$ python -q
>>> import numpy as np
>>> np.set_printoptions(precision=2, suppress=True, linewidth=100)
>>> arr = np.array([[-1.1, 1.9, -0.3],
...     [1.9, 1.3, -0.3],
...     [-1.5, 1.3, -1.5],
...     [0.2, 0.3, 1.7],
...     [1.1, -0.2, -0.8],
...     [-0.7, -0.5, -0.9],
...     [-1.0, 2.1, -0.4],
...     [-1.2, -0.1, 1.5],
...     [0.6, -0.8, -1.0],
...     [0.1, 0.1, -0.9],
...     [-0.9, -1.7, -0.6]])
>>> rng = np.random.default_rng(26)
>>> arr[:, 2] = 3 * arr[:, 1] + 0.05 * rng.normal(size=11)
>>> arr
array([[-1.1 ,  1.9 ,  5.6 ],
       [ 1.9 ,  1.3 ,  3.75],
       [-1.5 ,  1.3 ,  3.96],
       [ 0.2 ,  0.3 ,  0.98],
       [ 1.1 , -0.2 , -0.53],
       [-0.7 , -0.5 , -1.52],
       [-1.  ,  2.1 ,  6.3 ],
       [-1.2 , -0.1 , -0.31],
       [ 0.6 , -0.8 , -2.33],
       [ 0.1 ,  0.1 ,  0.34],
       [-0.9 , -1.7 , -5.1 ]])
>>> idx = arr[:, 1] > np.median(arr[:, 1])
>>> r0 = arr[idx].mean(axis=0) - arr[~idx].mean(axis=0)
>>> ((arr - arr.mean(axis=0)) @ r0 > 0).astype(int)
array([1, 1, 1, 0, 0, 0, 1, 0, 0, 0, 0])
>>> r0
array([-0.13,  1.91,  5.69])
>>> np.argsort(-np.abs(r0).round(6), kind="stable")
array([2, 1, 0])
>>> [round(float(x), 2) for x in np.linalg.svd(arr, compute_uv=False)[:3]]
[12.32, 3.47, 0.07]
>>> round(np.log10(np.linalg.cond(arr)))
2
>>> np.round(np.abs(np.linalg.svd(arr)[2][-1]), 2) + 0
array([0.  , 0.95, 0.32])
>>> np.linalg.cond(arr) > 100
np.True_
>>> np.argsort(-np.linalg.norm(arr, axis=0).round(6), kind="stable")[:3]
array([2, 1, 0])
>>> np.linalg.matrix_rank(arr, rtol=0.1)
np.int64(2)
>>> cent = arr[[1, 8]].astype(float)
>>> for _ in range(6):
...     idx = np.linalg.norm(arr[:, None] - cent, axis=-1).argmin(axis=1)
...     cent = np.array([arr[idx == j].mean(axis=0) for j in range(2)])
... 
>>> idx
array([0, 0, 0, 1, 1, 1, 0, 1, 1, 1, 1])
>>> cent
array([[-0.43,  1.65,  4.9 ],
       [-0.11, -0.41, -1.21]])
>>> np.abs(cent[1] - cent[0]).argmax()
np.int64(2)
>>> cent[1] - cent[0]
array([ 0.31, -2.06, -6.11])
>>> hat = arr @ np.linalg.solve(arr.T @ arr, arr.T)
>>> np.diag(hat)
array([0.38, 0.68, 0.37, 0.19, 0.23, 0.11, 0.35, 0.15, 0.13, 0.05, 0.36])
>>> np.round(np.linalg.eigvalsh(hat), 2) + 0
array([0., 0., 0., 0., 0., 0., 0., 0., 1., 1., 1.])
>>> round(np.trace(hat), 2)
np.float64(3.0)
>>> r0, r1 = arr[8], arr[0]
>>> np.round(r0 @ r0, 2)
np.float64(6.44)
>>> round(float(r0 @ r1), 2)
-15.25
>>> pr = (r0 @ r1) / (r0 @ r0) * r0
>>> pr
array([-1.42,  1.89,  5.52])
>>> A = np.array([[-2.0, 3.0, 0.0, 0.0, 0.0, 0.0],
...     [3.0, 0.0, 3.0, 0.0, 0.0, 0.0],
...     [0.0, 3.0, 0.0, 3.0, 0.0, 0.0],
...     [0.0, 0.0, 3.0, -2.0, 3.0, 0.0],
...     [0.0, 0.0, 0.0, 3.0, 3.0, 3.0],
...     [0.0, 0.0, 0.0, 0.0, 3.0, 1.0]])
>>> (A + A.T) / 2
array([[-2.,  3.,  0.,  0.,  0.,  0.],
       [ 3.,  0.,  3.,  0.,  0.,  0.],
       [ 0.,  3.,  0.,  3.,  0.,  0.],
       [ 0.,  0.,  3., -2.,  3.,  0.],
       [ 0.,  0.,  0.,  3.,  3.,  3.],
       [ 0.,  0.,  0.,  0.,  3.,  1.]])
>>> A @ A
array([[13., -6.,  9.,  0.,  0.,  0.],
       [-6., 18.,  0.,  9.,  0.,  0.],
       [ 9.,  0., 18., -6.,  9.,  0.],
       [ 0.,  9., -6., 22.,  3.,  9.],
       [ 0.,  0.,  9.,  3., 27., 12.],
       [ 0.,  0.,  0.,  9., 12., 10.]])
>>> np.linalg.determinant(A)
Traceback (most recent call last):
  File "<python-input-35>", line 1, in <module>
    np.linalg.determinant(A)
    ^^^^^^^^^^^^^^^^^^^^^
AttributeError: module 'numpy.linalg' has no attribute 'determinant'
>>> np.allclose(A, A.T)
True
>>> [round(float(np.linalg.det(A[:i, :i])), 2) + 0 for i in range(1, 7)]
[-2.0, -9.0, 18.0, 45.0, -27.0, -432.0]
>>> np.all(np.linalg.eigvalsh(A) > 0)
np.False_
>>> O, evecs = np.linalg.qr(A[:, :5])[0], np.linalg.qr(A[:, 5:])[0]
>>> sv = np.linalg.svd(O.T @ evecs, compute_uv=False)
>>> (sv > 0.9).sum()
np.int64(1)
>>> np.round(np.linalg.norm(O @ O.T - evecs @ evecs.T, 2), 2)
np.float64(1.0)
>>> np.degrees(np.arccos(sv.clip(0, 1)))
array([18.29])
>>> sv
array([0.95])
>>> ev, evecs = np.linalg.eigh(A)
>>> np.abs(evecs[:, -1])
array([0.05, 0.15, 0.25, 0.37, 0.76, 0.44])
>>> np.unique(ev.round(6) + 0, return_counts=True)[1]
array([1, 1, 1, 1, 1, 1])
>>> np.round(evecs.T @ A @ evecs, 2) + 0
array([[-5.88,  0.  ,  0.  ,  0.  ,  0.  ,  0.  ],
       [ 0.  , -4.04,  0.  ,  0.  ,  0.  ,  0.  ],
       [ 0.  ,  0.  , -1.08,  0.  ,  0.  ,  0.  ],
       [ 0.  ,  0.  ,  0.  ,  0.66,  0.  ,  0.  ],
       [ 0.  ,  0.  ,  0.  ,  0.  ,  4.15,  0.  ],
       [ 0.  ,  0.  ,  0.  ,  0.  ,  0.  ,  6.19]])
>>> (ev > 1e-8).sum(), (ev < -1e-8).sum()
(np.int64(3), np.int64(3))
>>> np.round(evecs @ np.diag(ev) @ evecs.T, 2) + 0
array([[-2.,  3.,  0.,  0.,  0.,  0.],
       [ 3.,  0.,  3.,  0.,  0.,  0.],
       [ 0.,  3.,  0.,  3.,  0.,  0.],
       [ 0.,  0.,  3., -2.,  3.,  0.],
       [ 0.,  0.,  0.,  3.,  3.,  3.],
       [ 0.,  0.,  0.,  0.,  3.,  1.]])
>>> w1 = np.array([[-1, 1, -2, 0, -1, -1],
...     [-2, 0, -3, -1, 1, -3],
...     [-1, -1, 0, -2, 2, -2],
...     [-1, 1, 2, -3, -2, -3],
...     [0, -1, 1, 2, 1, 0],
...     [2, 2, 2, -3, 1, 0]])
>>> c = np.array([-3, 3, 3, 3, 1, 1])
>>> act = np.maximum(A @ w1 + c, 0)
>>> (act > 0).mean(axis=0)
array([0.  , 0.83, 0.5 , 0.33, 0.83, 0.33])
>>> act
array([[ 0.,  1.,  0.,  0.,  6.,  0.],
       [ 0.,  3.,  0.,  0.,  4.,  0.],
       [ 0.,  6.,  0.,  0.,  0.,  0.],
       [ 0.,  0.,  2.,  9., 14.,  1.],
       [ 0.,  9., 18.,  0.,  1.,  0.],
       [ 0.,  2.,  8.,  6.,  5.,  1.]])
>>> np.linalg.matrix_rank(act)
np.int64(5)
>>> cent = np.array([[0, 2, 4], [2, 4, 2], [1, 2, 3], [1, 1, 0], [1, 4, 2], [1, 2, 0]])
>>> (act @ cent).round(6).argmax(axis=1)
array([1, 1, 1, 1, 1, 1])
>>> act @ cent
array([[ 8., 28., 14.],
       [10., 28., 14.],
       [12., 24., 12.],
       [26., 71., 34.],
       [37., 76., 74.],
       [24., 52., 38.]])
>>> mat = np.load("x.npy")
>>> mat
array([[ 2.46,  3.59, -1.21, -3.58, -2.39],
       [-0.48, -0.74,  0.29,  0.6 ,  0.42],
       [-0.76, -1.07,  0.46,  1.06,  0.85],
       [ 4.3 ,  6.38, -2.07, -6.42, -4.21],
       [-1.93, -2.91,  1.02,  2.98,  1.89],
       [-0.44, -0.54,  0.19,  0.52,  0.35],
       [ 2.02,  3.11, -1.03, -3.09, -2.02],
       [ 2.31,  3.47, -1.14, -3.59, -2.32],
       [ 1.87,  2.8 , -0.9 , -2.82, -1.86],
       [ 0.45,  0.72, -0.17, -0.62, -0.53],
       [-0.38, -0.53,  0.15,  0.6 ,  0.35],
       [-2.77, -4.22,  1.39,  4.21,  2.77],
       [-0.82, -1.28,  0.44,  1.26,  0.87],
       [ 1.19,  1.82, -0.62, -1.8 , -1.24]])
>>> Ac = (mat - mat.mean(axis=0)) / mat.std(axis=0)
>>> Ac.std(axis=0)
array([1., 1., 1., 1., 1.])
>>> np.argwhere(np.abs(Ac) > 2)
array([[3, 0],
       [3, 1],
       [3, 3],
       [3, 4]])
>>> c = np.linalg.lstsq(np.delete(Ac, 0, axis=1), Ac[:, 0])[0]
>>> round(float(1 - np.var(Ac[:, 0] - np.delete(Ac, 0, axis=1) @ c)), 2)
1.0
>>> c
array([ 0.58, -0.05, -0.18, -0.19])
>>> np.abs(c).argmax()
np.int64(0)
>>> F = np.loadtxt("w.csv", delimiter=",")
>>> F
array([[ 0.9,  0. ,  0.6],
       [ 0.6, -0.1,  0.3],
       [-0.5, -0.3,  0.3],
       [-0.6,  2.1, -2.2],
       [-2.2,  0.5,  0.1],
       [-0.9, -1. ,  1. ],
       [ 3.2, -0.2, -1.6],
       [ 0. ,  0.5,  1.5],
       [-0.9,  0.1, -0.4],
       [-0.1, -1.1, -1. ],
       [-0.5,  1.4,  1.2],
       [-1.7, -1.3, -0.3],
       [ 1.5, -0.9, -0.9],
       [ 0.5, -0.9,  0.4],
       [-2.5, -0.2,  0. ],
       [ 0.6, -0.3,  0.3],
       [-1.8, -1.4, -0.4],
       [-1.4, -1.5, -1.2],
       [-0.5, -0.3, -1. ],
       [-1.1,  0.3,  1.5],
       [-1.4, -0.4, -1.6],
       [-2.5, -2. ,  7.5],
       [ 0.6, -0.6,  0.1],
       [-0.7,  0.5, -1.3],
       [ 2. ,  1.2, -0.3],
       [-0.5,  0.5, -0.1]])
>>> Ac = (F - F.mean(axis=0)) / F.std(axis=0)
>>> Ac.std(axis=0)
array([1., 1., 1.])
>>> np.argwhere(np.abs(Ac) > 2)
array([[ 3,  1],
       [ 6,  0],
       [21,  2]])
>>> c = np.linalg.lstsq(np.delete(Ac, 2, axis=1), Ac[:, 2])[0]
>>> round(float(1 - np.var(Ac[:, 2] - np.delete(Ac, 2, axis=1) @ c)), 2)
0.15
>>> m1 = np.load("data.npy")
>>> m1
array([[-1, -1, -2, -2],
       [ 0,  0,  0,  0],
       [-2, -2, -2, -2],
       [ 0,  0,  0,  0]])
>>> np.abs(np.diag(np.linalg.qr(m1)[1])) > 1e-9
array([ True, False, False, False])
>>> np.round(np.trace(np.linalg.pinv(m1) @ m1), 2)
np.float64(2.0)
>>> A2 = np.array([[0, -1, 2], [5, 4, -5]])
>>> cent = np.kron(A2, m1)
>>> round(float(np.linalg.norm(cent, 2)), 2), round(np.linalg.norm(A2, 2) * np.linalg.norm(m1, 2), 2)
(41.86, np.float64(41.86))
>>> cent.shape
(8, 12)
>>> X = np.load("sample13.npy")
>>> X
array([[2, 3, 0],
       [0, 0, 0],
       [3, 0, 2],
       [2, 3, 0]])
>>> np.linalg.matrix_rank(X, rtol=0.1)
np.int64(2)
>>> np.argsort(-np.linalg.norm(X, axis=0).round(6), kind="stable")[:3]
array([1, 0, 2])
>>> np.linalg.cond(X) > 100
np.True_
>>> A2 = X[0, 0] * X[1:] - np.outer(X[1:, 0], X[0])
>>> A2
array([[ 0,  0,  0],
       [ 0, -9,  4],
       [ 0,  0,  0]])
>>> X[:, 0] / X[0, 0]
array([1. , 0. , 1.5, 1. ])
>>> np.flatnonzero(~A2.round(6).any(axis=1))
array([0, 2])
>>> W0 = np.loadtxt("m.csv", delimiter=",")
>>> W0
array([[-0.58, -0.47,  0.47, -0.47],
       [ 0.31, -0.87, -0.11,  0.37],
       [-0.72,  0.05, -0.19,  0.67],
       [ 0.21,  0.16,  0.85,  0.45]])
>>> A2 = W0 / np.sqrt((W0 ** 2).mean(axis=1, keepdims=True))
>>> np.linalg.matrix_rank(A2) == np.linalg.matrix_rank(W0)
np.True_
>>> A2[1]
array([ 0.62, -1.74, -0.22,  0.74])
>>> np.linalg.matrix_rank(W0 - W0.mean(axis=1, keepdims=True))
np.int64(3)
>>> O, R = np.linalg.qr(W0)
>>> np.allclose(R.T @ R, W0.T @ W0)
True
>>> vec = np.array([8, 8, 4, 6])
>>> h = np.maximum(W0 @ vec, 0)
>>> W0.T @ h
array([1.86, 1.43, 7.72, 4.07])
>>> np.maximum(W0 @ (3 * vec), 0)
array([ 0.  ,  0.  ,  0.  , 27.11])
>>> W0 * (h > 1e-9)[:, None]
array([[-0.  , -0.  ,  0.  , -0.  ],
       [ 0.  , -0.  , -0.  ,  0.  ],
       [-0.  ,  0.  , -0.  ,  0.  ],
       [ 0.21,  0.16,  0.85,  0.45]])
>>> np.tanh(W0 @ vec)
array([-1.  , -0.99, -0.97,  1.  ])
>>> np.flatnonzero(h > 1e-9)
array([3])
>>> h
array([0.  , 0.  , 0.  , 9.04])
>>> T = np.stack([W0, 5 * W0, W0[::-1]])
>>> np.linalg.norm(T, axis=(1, 2))
array([ 2., 10.,  2.])
>>> T.shape
(3, 4, 4)
>>> np.linalg.matrix_rank(T.reshape(3, -1))
np.int64(2)
>>> np.round(np.einsum("bij,cij->bc", T, T), 2) + 0
array([[  4.,  20.,   0.],
       [ 20., 100.,   0.],
       [  0.,   0.,   4.]])
>>> np.linalg.det(T)
array([  -1., -625.,   -1.])
>>> Uu, sv, Vt = np.linalg.svd(m1)
>>> sv
array([5.04, 0.79, 0.  , 0.  ])
>>> A2 = Uu[:, :2] @ np.diag(sv[:2]) @ Vt[:2]
>>> np.round(np.linalg.norm(m1 - A2, 2), 2), sv[2]
(np.float64(0.0), np.float64(0.0))
>>> np.linalg.matrix_rank(A2)
np.int64(2)
>>> J = np.load("block1.npy")
>>> J
array([[-3,  2, -1,  1,  3],
       [ 3, -3,  2, -1,  1],
       [ 1,  3, -3,  2, -1],
       [-1,  1,  3, -3,  2],
       [ 2, -1,  1,  3, -3]])
>>> idx = rng.permutation(5)
>>> idx
array([1, 4, 0, 3, 2])
>>> A2 = J[idx][:, idx]
>>> round(np.linalg.det(A2), 2), round(float(np.linalg.det(J[idx])), 2)
(np.float64(682.0), -682.0)
>>> np.sort(np.abs(np.linalg.eigvals(A2)))
array([2.  , 2.58, 2.58, 7.17, 7.17])
>>> A2
array([[-3,  1,  3, -1,  2],
       [-1, -3,  2,  3,  1],
       [ 2,  3, -3,  1, -1],
       [ 1,  2, -1, -3,  3],
       [ 3, -1,  1,  2, -3]])
>>> np.allclose(A2, J)
False
>>> A2 = np.linalg.inv(J)
>>> (np.abs(A2) > 1e-9).astype(int)
array([[1, 1, 1, 1, 1],
       [1, 1, 1, 1, 1],
       [1, 1, 1, 1, 1],
       [1, 1, 1, 1, 1],
       [1, 1, 1, 1, 1]])
>>> np.round(J @ A2, 2) + 0
array([[1., 0., 0., 0., 0.],
       [0., 1., 0., 0., 0.],
       [0., 0., 1., 0., 0.],
       [0., 0., 0., 1., 0.],
       [0., 0., 0., 0., 1.]])
>>> np.linalg.inv(A2)
array([[-3.,  2., -1.,  1.,  3.],
       [ 3., -3.,  2., -1.,  1.],
       [ 1.,  3., -3.,  2., -1.],
       [-1.,  1.,  3., -3.,  2.],
       [ 2., -1.,  1.,  3., -3.]])
>>> A2.round(2) + 0
array([[-0.04,  0.23,  0.24,  0.07,  0.  ],
       [ 0.  , -0.04,  0.23,  0.24,  0.07],
       [ 0.07,  0.  , -0.04,  0.23,  0.24],
       [ 0.24,  0.07,  0.  , -0.04,  0.23],
       [ 0.23,  0.24,  0.07,  0.  , -0.04]])
>>> D = np.linalg.norm(mat[:, None] - mat[None], axis=-1)
>>> D.mean(axis=1).argmax()
np.int64(3)
>>> np.linalg.norm(mat - mat.mean(axis=0), axis=1)
array([4.93, 2.49, 3.25, 9.75, 6.38, 2.26, 4.02, 4.77, 3.54, 0.17, 2.27, 8.58, 3.51, 1.84])
>>> D.shape
(14, 14)
>>> np.linalg.norm(mat, axis=1)
array([ 6.24,  1.18,  1.94, 11.06,  5.07,  0.96,  5.33,  6.08,  4.85,  1.19,  0.96,  7.27,  2.2 ,
        3.14])
>>> D[7].round(6).argsort(kind="stable")[:4]
array([7, 0, 6, 8])
>>> (D + 1e9 * np.eye(14)).round(6).argmin(axis=1)
array([ 7,  5, 12,  0, 11, 10,  8,  0,  6, 13,  5,  4,  2,  8])
>>> np.unravel_index(D.round(6).argmax(), D.shape)
(np.int64(3), np.int64(11))
>>> D[:5, :5]
array([[ 0.  ,  7.42,  8.18,  4.83, 11.31],
       [ 7.42,  0.  ,  0.78, 12.24,  3.89],
       [ 8.18,  0.78,  0.  , 13.  ,  3.14],
       [ 4.83, 12.24, 13.  ,  0.  , 16.13],
       [11.31,  3.89,  3.14, 16.13,  0.  ]])
